>>> import numpy as np
>>> np.set_printoptions(precision=4, suppress=True, linewidth=140)
>>> def rd(a):
...     return np.round(a, 4) + 0
... 
>>> F = np.diag(np.array([0, 1, 0])) + 2 * np.eye(3, k=1) + 2 * np.eye(3, k=-1)
>>> F
array([[0., 2., 0.],
       [2., 1., 2.],
       [0., 2., 0.]])
>>> ev, evecs = np.linalg.eigh(F)
>>> x0 = np.array([1, 3, 1])
>>> rd(evecs * np.abs(ev) @ evecs.T)
array([[1.3926, 0.3482, 1.3926],
       [0.3482, 2.9593, 0.3482],
       [1.3926, 0.3482, 1.3926]])
>>> np.abs(F).sum(axis=1).max(), rd(np.abs(ev).max())
(np.float64(5.0), np.float64(3.3723))
>>> r = np.linalg.matrix_rank(F)
>>> r
np.int64(2)
>>> ns = np.linalg.svd(F)[2][r:].T
>>> rd(F @ ns)
array([[0.],
       [0.],
       [0.]])
>>> feats = np.load("data.npy")
>>> feats
array([[2, 1, 0, 2],
       [0, 2, 2, 1],
       [1, 3, 1, 2],
       [2, 3, 1, 0],
       [2, 1, 2, 0],
       [2, 1, 0, 2],
       [1, 0, 1, 0]])
>>> # row 5 repeats row 0
>>> r0, r1 = feats[4], feats[3]
>>> r0 @ r1
np.int64(9)
>>> r0 @ r0
np.int64(9)
>>> p = (r0 @ r1) / (r0 @ r0) * r0
>>> p
array([2., 1., 2., 0.])
>>> r0 = np.array([-1, -1, 1, -2])
>>> data = r0[np.abs(np.subtract.outer(np.arange(4), np.arange(4)))]
>>> data
array([[-1, -1,  1, -2],
       [-1, -1, -1,  1],
       [ 1, -1, -1, -1],
       [-2,  1, -1, -1]])
>>> rng = np.random.default_rng(9184)
>>> z = rng.permutation(4)
>>> z
array([1, 2, 0, 3])
>>> Y = data[z][:, z]
>>> np.trace(Y)
np.int64(-4)
>>> rd(np.sort(np.abs(np.linalg.eigvals(Y))))
array([1.5616, 2.    , 2.5616, 3.    ])
>>> Y
array([[-1, -1, -1,  1],
       [-1, -1,  1, -1],
       [-1,  1, -1, -2],
       [ 1, -1, -2, -1]])
>>> x0 = np.array([-5, 6, 2, -2])
>>> target = data @ x0
>>> target
array([  5,  -5, -11,  16])
>>> rd(np.linalg.solve(data, target + data[:, 1]))
array([-5.,  7.,  2., -2.])
>>> rd(np.linalg.solve(data, target))
array([-5.,  6.,  2., -2.])
>>> rd(np.linalg.solve(data, -1 * target))
array([ 5., -6., -2.,  2.])
>>> np.all(np.linalg.eigvalsh(data) > 0)
np.False_
>>> [round(float(np.linalg.det(data[:i, :i])), 2) + 0 for i in range(1, 5)]
[-1.0, 0.0, 4.0, -24.0]
>>> M = np.triu(rng.random((7, 7)) < 0.4, 1).astype(int)
>>> M = M + M.T
>>> M
array([[0, 0, 1, 1, 1, 0, 0],
       [0, 0, 0, 0, 0, 1, 1],
       [1, 0, 0, 0, 1, 0, 1],
       [1, 0, 0, 0, 1, 1, 1],
       [1, 0, 1, 1, 0, 0, 1],
       [0, 1, 0, 1, 0, 0, 1],
       [0, 1, 1, 1, 1, 1, 0]])
>>> Y = M / np.sqrt((M ** 2).mean(axis=1, keepdims=True))
>>> rd(np.linalg.norm(Y, axis=1))
array([2.6458, 2.6458, 2.6458, 2.6458, 2.6458, 2.6458, 2.6458])
>>> np.linalg.matrix_rank(M - M.mean(axis=1, keepdims=True))
np.int64(6)
>>> np.allclose(M @ M.T, M.T @ M)
True
>>> rd(np.abs(np.linalg.eigvals(M)).max())
np.float64(3.63)
>>> np.trace(M)
np.int64(0)
>>> M @ M
array([[3, 0, 1, 1, 2, 1, 3],
       [0, 2, 1, 2, 1, 1, 1],
       [1, 1, 3, 3, 2, 1, 1],
       [1, 2, 3, 4, 2, 1, 2],
       [2, 1, 2, 2, 4, 2, 2],
       [1, 1, 1, 1, 2, 3, 2],
       [3, 1, 1, 2, 2, 2, 5]])
>>> (M + M.T) / 2
array([[0., 0., 1., 1., 1., 0., 0.],
       [0., 0., 0., 0., 0., 1., 1.],
       [1., 0., 0., 0., 1., 0., 1.],
       [1., 0., 0., 0., 1., 1., 1.],
       [1., 0., 1., 1., 0., 0., 1.],
       [0., 1., 0., 1., 0., 0., 1.],
       [0., 1., 1., 1., 1., 1., 0.]])
>>> rd(np.linalg.det(M))
np.float64(2.0)
>>> r0 = np.array([-4, 1])
>>> np.correlate(M[5], M[1], "full")
array([0, 1, 1, 1, 1, 0, 1, 1, 0, 0, 0, 0, 0])
>>> np.convolve(M[5], r0)
array([ 0, -4,  1, -4,  1,  0, -4,  1])
>>> q, evecs = np.linalg.qr(M[:, :6])[0], np.linalg.qr(M[:, 6:])[0]
>>> sv = np.linalg.svd(q.T @ evecs, compute_uv=False)
>>> rd(sv)
array([0.9661])
>>> rd(np.degrees(np.arccos(sv.clip(0, 1))))
array([14.9632])
>>> (sv > 0.9).sum()
np.int64(1)
>>> X = np.loadtxt("x.csv", delimiter=",")
>>> X
array([[12., 13., 12.,  6., 31., 24.],
       [ 5.,  2.,  6., 15., 27., 23.],
       [13., 27., 23., 21., 36., 31.],
       [ 7.,  8.,  7., 10., 32., 23.],
       [ 8., 19., 22., 22., 23., 24.],
       [16., 26., 27., 22., 30., 32.],
       [ 2.,  9., 12., 14., 20., 16.],
       [12., 13., 12.,  6., 31., 24.],
       [ 8.,  1., 10., 16., 21., 24.],
       [ 0., 16., 18., 13., 13.,  9.],
       [ 1.,  4.,  7.,  2., 16.,  9.],
       [21., 34., 28., 21., 43., 39.],
       [ 0.,  6.,  8.,  5., 10.,  1.],
       [ 5., 11., 12., 18., 28., 23.],
       [ 0.,  7., 12., 10., 12.,  9.],
       [21., 13., 20., 12., 27., 33.],
       [ 0., 10.,  8., 13., 26., 15.],
       [21., 25., 22., 18., 42., 39.],
       [16., 17., 21., 19., 29., 32.],
       [ 8.,  1., 10., 16., 21., 24.],
       [21., 13., 20., 12., 27., 33.],
       [13., 27., 23., 21., 36., 31.],
       [12., 22., 18.,  9., 32., 24.],
       [16.,  8., 15., 16., 28., 32.],
       [ 7., 26., 19., 16., 34., 23.],
       [ 2.,  0.,  6., 11., 19., 16.],
       [ 0.,  7., 12., 10., 12.,  9.],
       [12., 22., 18.,  9., 32., 24.],
       [15., 24., 18., 13., 40., 31.],
       [ 0., 19., 14., 16., 27., 15.],
       [19., 10., 15., 20., 36., 39.],
       [ 0.,  0.,  6.,  7., 11.,  9.],
       [ 5.,  8., 16., 15., 14., 17.],
       [15., 21., 22., 10., 26., 25.]])
>>> # row 7 repeats row 0
>>> Xs = (X - X.mean(axis=0)) / X.std(axis=0)
>>> np.argwhere(np.abs(Xs) > 2)
array([[10,  3],
       [11,  1],
       [11,  2],
       [12,  5]])
>>> rd(Xs.std(axis=0))
array([1., 1., 1., 1., 1., 1.])
>>> c = np.linalg.lstsq(np.delete(Xs, 4, axis=1), Xs[:, 4])[0]
>>> rd(c)
array([-0.0075,  1.0918, -0.9914, -0.0008,  0.9107])
>>> rd(1 - np.var(Xs[:, 4] - np.delete(Xs, 4, axis=1) @ c))
np.float64(0.9985)
